$ python3 -q
>>> import numpy as np
>>> np.set_printoptions(suppress=True, linewidth=100)
>>> feats = np.array([[0.0, 0.0, -2.0, 1.0],
...     [-2.0, 1.0, -2.0, 0.0],
...     [2.0, 2.0, 1.0, 4.0],
...     [2.0, 2.0, 2.0, 3.0]])
>>> r0 = np.array([-4, -5, 1, 0])
>>> Y = feats + np.outer(r0, np.eye(4)[2])
>>> print(np.round(np.linalg.det(Y) / np.linalg.det(feats), 3), np.round(1 + np.linalg.solve(feats, r0)[2], 3))
6.0 6.0
>>> print(np.linalg.matrix_rank(Y - feats))
1
>>> print(np.linalg.matrix_rank(np.linalg.inv(Y) - np.linalg.inv(feats), tol=1e-8))
1
>>> print(Y)
[[ 0.  0. -6.  1.]
 [-2.  1. -7.  0.]
 [ 2.  2.  2.  4.]
 [ 2.  2.  2.  3.]]
>>> print(round(np.linalg.det(Y.T), 3))
-36.0
>>> print(np.kron(np.eye(2, dtype=int), Y))
[[ 0.  0. -6.  1.  0.  0. -0.  0.]
 [-2.  1. -7.  0. -0.  0. -0.  0.]
 [ 2.  2.  2.  4.  0.  0.  0.  0.]
 [ 2.  2.  2.  3.  0.  0.  0.  0.]
 [ 0.  0. -0.  0.  0.  0. -6.  1.]
 [-0.  0. -0.  0. -2.  1. -7.  0.]
 [ 0.  0.  0.  0.  2.  2.  2.  4.]
 [ 0.  0.  0.  0.  2.  2.  2.  3.]]
>>> print(np.round(np.linalg.eigvals(Y), 3))
[ 2.815+4.285j  2.815-4.285j  1.369+0.j    -1.   +0.j   ]
>>> print(np.einsum("ij,ji->", Y, Y))
-18.0
>>> print(np.round(np.poly(Y), 3))
[  1.  -6.  27.  -2. -36.]
>>> print(np.einsum("ii->", Y))
6.0
>>> W2 = np.array([[-3, -3, -3, 2, -1, 0, -3], [1, -1, 1, -3, -1, -2, 3]])
>>> rng = np.random.default_rng(54269)
>>> mat = rng.normal(size=(25, 2)) @ W2 + np.array([-1, 3, 6, 5, 7, -5, 1])
>>> print(mat.round(3))
[[ 3.171  6.306 10.171  1.21   7.814 -5.865  6.036]
 [-3.141  0.909  3.859  6.486  6.32  -4.95  -1.192]
 [ 0.208  6.501  7.208  6.869  8.931 -2.708 -0.084]
 [-0.822  1.518  6.178  2.945  5.953 -6.66   2.837]
 [-6.445  1.164  0.555 12.84   7.591 -1.391 -8.054]
 [ 2.924  3.016  9.924 -2.176  5.702 -8.908  8.833]
 [-3.677  2.242  3.323  9.022  7.387 -3.082 -3.595]
 [-1.664  1.098  5.336  3.999  5.954 -6.238  1.573]
 [-0.632  4.267  6.368  5.804  7.722 -4.101  0.468]
 [-3.11   2.636  3.89   8.443  7.461 -3.254 -2.855]
 [-3.666 -2.33   3.334  3.669  4.335 -7.664  0.998]
 [ 2.566  3.084  9.566 -1.439  5.868 -8.481  8.047]
 [ 2.766  6.798  9.766  2.526  8.276 -4.968  4.734]
 [-2.153  0.983  4.847  4.761  6.04  -5.864  0.711]
 [-1.8    2.018  5.2    5.32   6.612 -5.183  0.383]
 [-0.024  3.939  6.976  4.306  7.301 -5.037  2.013]
 [ 0.845  3.712  7.845  2.449  6.86  -6.132  3.977]
 [-4.86   2.515  2.14  11.51   7.963 -1.625 -6.234]
 [-7.141 -1.762 -0.141 10.703  5.872 -3.621 -6.521]
 [ 3.059  6.924 10.059  2.137  8.263 -5.135  5.194]
 [ 2.096  2.268  9.096 -1.53   5.48  -8.828  7.924]
 [-1.674  1.411  5.326  4.381  6.165 -5.916  1.242]
 [ 0.742  7.453  7.742  7.002  9.388 -2.288  0.03 ]
 [ 7.129  8.163 14.129 -3.879  7.733 -7.966 12.095]
 [ 5.98  10.701 12.98   1.187  9.807 -4.28   7.26 ]]
>>> T = np.stack([mat, -3 * mat, mat[::-1]])
>>> print(np.round(np.einsum("bij,cij->bc", T, T), 3))
[[  5923.332 -17769.997   4071.082]
 [-17769.997  53309.991 -12213.245]
 [  4071.082 -12213.245   5923.332]]
>>> r0 = np.array([6, 4, 4])
>>> print(np.round(np.polyval(r0, mat[14]), 3))
[ 16.238  36.493 187.048 195.11  292.73  144.425   6.41 ]
>>> ang = np.radians(60)
>>> Rm = np.eye(7)
>>> Rm[3, 3] = Rm[1, 1] = np.cos(ang)
>>> Rm[3, 1], Rm[1, 3] = -np.sin(ang), np.sin(ang)
>>> print(Rm.round(3))
[[ 1.     0.     0.     0.     0.     0.     0.   ]
 [ 0.     0.5    0.     0.866  0.     0.     0.   ]
 [ 0.     0.     1.     0.     0.     0.     0.   ]
 [ 0.    -0.866  0.     0.5    0.     0.     0.   ]
 [ 0.     0.     0.     0.     1.     0.     0.   ]
 [ 0.     0.     0.     0.     0.     1.     0.   ]
 [ 0.     0.     0.     0.     0.     0.     1.   ]]
>>> Y = mat @ Rm.T
>>> print(np.allclose(np.linalg.norm(mat, axis=1), np.linalg.norm(Y, axis=1)))
True
>>> print(np.round(np.linalg.svd(mat, compute_uv=False), 3) + 0, np.round(np.linalg.svd(Y, compute_uv=False), 3) + 0)
[64.347 39.097 15.944  0.     0.     0.     0.   ] [64.347 39.097 15.944  0.     0.     0.     0.   ]
>>> Y = mat + rng.integers(-2, 3, (25, 3)) @ rng.integers(-2, 3, (3, 7))
>>> print(Y.round(3))
[[ -5.829   1.306  16.171  -4.79   13.814  -9.865   7.036]
 [ -4.141   0.909   2.859   3.486   5.32    1.05    1.808]
 [ -1.792   4.501  11.208   5.869  12.931  -3.708  -1.084]
 [  7.178   5.518   2.178   8.945   1.953  -4.66    0.837]
 [ -7.445   0.164   2.555  13.84    9.591  -6.391 -10.054]
 [ -3.076  -0.984  15.924  -4.176  11.702 -16.908   6.833]
 [  0.323   5.242  -1.677   9.022   2.387   5.918  -0.595]
 [  3.336   3.098   4.336   7.999   4.954  -5.238  -0.427]
 [  5.368   8.267   0.368   7.804   1.722   3.899   2.468]
 [ -1.11    2.636   5.89   12.443   9.461  -9.254  -6.855]
 [ -7.666  -5.33    8.334   0.669   9.335  -7.664   0.998]
 [  1.566   3.084   8.566  -4.439   4.868  -2.481  11.047]
 [ -1.234   5.798   8.766  -2.474   7.276  -0.968   8.734]
 [  0.847   2.983   1.847   7.761   3.04   -7.864  -0.289]
 [ -6.8     0.018   6.2     1.32    7.612  -6.183   2.383]
 [  1.976   3.939   8.976   8.306   9.301 -11.037  -1.987]
 [ -3.155   2.712   6.845  -1.551   5.86   -5.132   6.977]
 [ -4.86    2.515   2.14   10.51    7.963   1.375  -5.234]
 [ -4.141   0.238  -3.141  10.703   2.872   3.379  -4.521]
 [ 10.059  10.924   5.059   6.137   3.263  -0.135   5.194]
 [ -1.904  -0.732  14.096  -2.53   10.48  -14.828   5.924]
 [ -7.674  -2.589  11.326   0.381  12.165  -7.916   1.242]
 [  2.742   8.453   6.742   7.002   8.388   2.712   1.03 ]
 [ -2.871   2.163  22.129  -9.879  15.733 -13.966  12.095]
 [  6.98   11.701  10.98    2.187   7.807  -5.28    7.26 ]]
>>> print(np.abs(Y - mat).sum(axis=1))
[37. 15. 15. 30. 14. 34. 29. 16. 34. 20. 20. 15. 20. 17. 16. 20. 15.  5. 20. 30. 26. 28. 11. 44.
  8.]
>>> F = np.array([[3, -3, -2, -1, 1],
...     [2, -3, -3, 1, 0],
...     [-3, 2, -1, 0, 2],
...     [-2, 3, 0, -3, 0],
...     [-2, -1, 2, 3, -2],
...     [-1, -1, -3, 0, 1],
...     [2, 1, -2, 3, -3]])
>>> print(F)
[[ 3 -3 -2 -1  1]
 [ 2 -3 -3  1  0]
 [-3  2 -1  0  2]
 [-2  3  0 -3  0]
 [-2 -1  2  3 -2]
 [-1 -1 -3  0  1]
 [ 2  1 -2  3 -3]]
>>> vec = np.array([1, -1, -3, 4, -1])
>>> rhs = F @ vec
>>> print(np.round(np.linalg.solve(F.T @ F, F.T @ rhs), 3))
[ 1. -1. -3.  4. -1.]
>>> print(rhs)
[  7  18  -4 -17   7   8  22]
>>> print(np.round(np.linalg.lstsq(F, rhs)[0], 3))
[ 1. -1. -3.  4. -1.]
>>> rhs = rhs + 0.1 * rng.normal(size=7)
>>> print(rhs.round(3))
[  6.964  17.876  -3.975 -16.913   6.922   7.952  22.043]
>>> b, *_ = np.linalg.lstsq(F, rhs)
>>> print([round(float(np.linalg.norm(np.linalg.solve(F.T @ F + lam * np.eye(5), F.T @ rhs))), 2) for lam in (0, 1, 10, 100)])
[5.28, 5.11, 4.13, 1.67]
>>> print(np.round(np.linalg.norm(rhs - F @ b), 3))
0.042
>>> print(b.round())
[ 1. -1. -3.  4. -1.]
